% python3 -q
>>> import numpy as np
>>> np.set_printoptions(precision=2, suppress=True, linewidth=200)
>>> X = np.array([[101, -25, -47, -12, -6],
...     [-25, 57, 17, -7, -2],
...     [-47, 17, 79, -25, -23],
...     [-12, -7, -25, 54, -20],
...     [-6, -2, -23, -20, 87]])
>>> # symmetric, so the eigenvalues are real
>>> L = np.linalg.cholesky(X)
>>> np.linalg.eigvalsh(X).min() > 0
np.True_
>>> L @ L.T
array([[101., -25., -47., -12.,  -6.],
       [-25.,  57.,  17.,  -7.,  -2.],
       [-47.,  17.,  79., -25., -23.],
       [-12.,  -7., -25.,  54., -20.],
       [ -6.,  -2., -23., -20.,  87.]])
>>> w, V = np.linalg.eigh(X)
>>> x = np.array([0, -1, -3, 0, 1])
>>> (np.sign(V[:, -1].round(6)) == np.sign(V[0, -1].round(6))).astype(int)
array([1, 0, 0, 1, 1])
>>> np.round(x @ X @ x / (x @ x), 2), np.round(w[0], 2), round(float(w[-1]), 2)
(np.float64(99.91), np.float64(8.05), 150.15)
>>> np.abs(X).sum(axis=1).max(), round(float(np.abs(w).max()), 2)
(np.int64(191), 150.15)
>>> x @ X @ x
np.int64(1099)
>>> np.linalg.eigvalsh(X[1:, 1:])
array([ 24.4 ,  50.05,  92.51, 110.04])
>>> x = np.ones(5)
>>> for _ in range(5):
...     x = X @ x
...     x /= np.linalg.norm(x)
...     print(round(x @ X @ x, 2))
... 
67.66
88.07
94.74
96.86
97.69
>>> x
array([-0.2 ,  0.17, -0.01, -0.4 ,  0.88])
>>> np.round(np.linalg.eigvalsh(X)[-1], 2)
np.float64(150.15)
